In [1]: import numpy as np

In [2]: np.set_printoptions(precision=3, suppress=True, linewidth=160)

In [3]: K = np.load("dump.npy")

In [4]: K
Out[4]: 
array([[ 1.,  0.,  0.,  0.,  0.],
       [ 0.,  1.,  0.,  0.,  0.],
       [ 0.,  0.,  0., -1.,  0.],
       [ 0.,  0.,  1.,  0.,  0.],
       [ 0.,  0.,  0.,  0.,  1.]])

In [5]: np.linalg.svd(K, compute_uv=False)
Out[5]: array([1., 1., 1., 1., 1.])

In [6]: np.linalg.pinv(K)
Out[6]: 
array([[ 1.,  0.,  0.,  0.,  0.],
       [ 0.,  1.,  0.,  0.,  0.],
       [ 0.,  0.,  0.,  1.,  0.],
       [ 0.,  0., -1.,  0.,  0.],
       [ 0.,  0.,  0.,  0.,  1.]])

In [7]: np.linalg.norm(K, axis=0)
Out[7]: array([1., 1., 1., 1., 1.])

In [8]: K[:, 2] @ K[:, 4]
Out[8]: np.float64(0.0)

In [9]: round(np.linalg.det(K), 3)
Out[9]: np.float64(1.0)

In [10]: np.linalg.matrix_power(K, 2)
Out[10]: 
array([[ 1.,  0.,  0.,  0.,  0.],
       [ 0.,  1.,  0.,  0.,  0.],
       [ 0.,  0., -1.,  0.,  0.],
       [ 0.,  0.,  0., -1.,  0.],
       [ 0.,  0.,  0.,  0.,  1.]])

In [11]: round(float(np.abs(np.linalg.eigvals(K)).max()), 3)
Out[11]: 1.0

In [12]: (K - K.T) / 2
Out[12]: 
array([[ 0.,  0.,  0.,  0.,  0.],
       [ 0.,  0.,  0.,  0.,  0.],
       [ 0.,  0.,  0., -1.,  0.],
       [ 0.,  0.,  1.,  0.,  0.],
       [ 0.,  0.,  0.,  0.,  0.]])

In [13]: M2 = np.array([[-2, 1], [0, -1], [-3, -1], [-1, 0], [1, 3]])

In [14]: np.vstack([K, M2.T]).shape
Out[14]: (7, 5)

In [15]: np.einsum("ik,kj->ji", K, M2)
Out[15]: 
array([[-2.,  0.,  1., -3.,  1.],
       [ 1., -1.,  0., -1.,  3.]])

In [16]: M2 @ K
---------------------------------------------------------------------------
ValueError                                Traceback (most recent call last)
Cell In[16], line 1
----> 1 M2 @ K

ValueError: matmul: Input operand 1 has a mismatch in its core dimension 0, with gufunc signature (n?,k),(k,m?)->(n?,m?) (size 5 is different from 2)

In [17]: round(float(np.linalg.det(2 * K)), 3), round(float(np.linalg.det(K)), 3)
Out[17]: (32.0, 1.0)

In [18]: np.poly(K)
Out[18]: array([ 1., -3.,  4., -4.,  3., -1.])

In [19]: round(np.linalg.eigvals(K).sum().real, 3)
Out[19]: np.float64(3.0)

In [20]: np.kron(np.eye(2, dtype=int), K)
Out[20]: 
array([[ 1.,  0.,  0.,  0.,  0.,  0.,  0.,  0.,  0.,  0.],
       [ 0.,  1.,  0.,  0.,  0.,  0.,  0.,  0.,  0.,  0.],
       [ 0.,  0.,  0., -1.,  0.,  0.,  0.,  0., -0.,  0.],
       [ 0.,  0.,  1.,  0.,  0.,  0.,  0.,  0.,  0.,  0.],
       [ 0.,  0.,  0.,  0.,  1.,  0.,  0.,  0.,  0.,  0.],
       [ 0.,  0.,  0.,  0.,  0.,  1.,  0.,  0.,  0.,  0.],
       [ 0.,  0.,  0.,  0.,  0.,  0.,  1.,  0.,  0.,  0.],
       [ 0.,  0.,  0., -0.,  0.,  0.,  0.,  0., -1.,  0.],
       [ 0.,  0.,  0.,  0.,  0.,  0.,  0.,  1.,  0.,  0.],
       [ 0.,  0.,  0.,  0.,  0.,  0.,  0.,  0.,  0.,  1.]])

In [21]: F = np.load("out17.npy")

In [22]: F
Out[22]: 
array([[-1, -3, -3],
       [ 0, -3,  0],
       [ 0,  0,  1]])

In [23]: u = np.array([2, -1])

In [24]: np.correlate(F[1], F[0], "full")
Out[24]: array([0, 9, 9, 3, 0])

In [25]: np.polyval(u, F[1])
Out[25]: array([-1, -7, -1])

In [26]: np.convolve(F[1], u)
Out[26]: array([ 0, -6,  3,  0])

In [27]: M = np.array([[0, 8, 0],
    ...:     [1, 5, 2],
    ...:     [0, 6, 0],
    ...:     [0, 11, 0],
    ...:     [0, 7, 0],
    ...:     [1, 5, 2],
    ...:     [0, 14, 0],
    ...:     [0, 11, 0],
    ...:     [0, 10, 0],
    ...:     [0, 1, 0],
    ...:     [1, 8, 3],
    ...:     [0, 11, 0],
    ...:     [0, 14, 0],
    ...:     [0, 5, 0],
    ...:     [0, 4, 0],
    ...:     [0, 4, 0],
    ...:     [1, 8, 3],
    ...:     [0, 5, 0],
    ...:     [1, 0, 0],
    ...:     [1, 8, 3],
    ...:     [0, 8, 0]])

In [28]: M2 = np.c_[M[:, :1] @ np.array([[3]]), np.array([2, 1, -2, -1, 0, -1, -2, 0, 1, 2, 0, 0, -2, 2, -3, 2, -1, 3, -2, 2, 2])]

In [29]: M2
Out[29]: 
array([[ 0,  2],
       [ 3,  1],
       [ 0, -2],
       [ 0, -1],
       [ 0,  0],
       [ 3, -1],
       [ 0, -2],
       [ 0,  0],
       [ 0,  1],
       [ 0,  2],
       [ 3,  0],
       [ 0,  0],
       [ 0, -2],
       [ 0,  2],
       [ 0, -3],
       [ 0,  2],
       [ 3, -1],
       [ 0,  3],
       [ 3, -2],
       [ 3,  2],
       [ 0,  2]])

In [30]: np.round(np.linalg.lstsq(M, M2[:, 0])[0], 3) + 0
Out[30]: array([3., 0., 0.])

In [31]: np.linalg.matrix_rank(np.c_[M, M2])
Out[31]: np.int64(4)

In [32]: np.linalg.matrix_rank(M2)
Out[32]: np.int64(2)

In [33]: P = M2 @ np.linalg.solve(M2.T @ M2, M2.T)

In [34]: np.linalg.matrix_rank(np.eye(21) - P)
Out[34]: np.int64(19)

In [35]: np.round(P @ M2[:, 1], 3) + 0
Out[35]: array([ 2.,  1., -2., -1.,  0., -1., -2.,  0.,  1.,  2.,  0.,  0., -2.,  2., -3.,  2., -1.,  3., -2.,  2.,  2.])

In [36]: np.round(np.linalg.eigvalsh(P), 3) + 0
Out[36]: array([0., 0., 0., 0., 0., 0., 0., 0., 0., 0., 0., 0., 0., 0., 0., 0., 0., 0., 0., 1., 1.])

In [37]: np.trace(P)
Out[37]: np.float64(2.0)

In [38]: np.sort(np.linalg.eigvals(K).real)
Out[38]: array([0., 0., 1., 1., 1.])

In [39]: (np.linalg.matrix_power((K != 0) + (K.T != 0) + np.eye(5), 5) > 0).astype(int)
Out[39]: 
array([[1, 0, 0, 0, 0],
       [0, 1, 0, 0, 0],
       [0, 0, 1, 1, 0],
       [0, 0, 1, 1, 0],
       [0, 0, 0, 0, 1]])

In [40]: np.flatnonzero(np.linalg.matrix_power((K != 0) + (K.T != 0) + np.eye(5), 5)[1])
Out[40]: array([1])

In [41]: P = M @ np.linalg.solve(M.T @ M, M.T)

In [42]: np.allclose(P @ P, P)
Out[42]: True

In [43]: np.round(np.linalg.eigvalsh(P), 3) + 0
Out[43]: array([0., 0., 0., 0., 0., 0., 0., 0., 0., 0., 0., 0., 0., 0., 0., 0., 0., 0., 1., 1., 1.])

In [44]: np.linalg.matrix_rank(np.eye(21) - P)
Out[44]: np.int64(18)

In [45]: np.round(P @ M[:, 1], 3) + 0
Out[45]: array([ 8.,  5.,  6., 11.,  7.,  5., 14., 11., 10.,  1.,  8., 11., 14.,  5.,  4.,  4.,  8.,  5.,  0.,  8.,  8.])
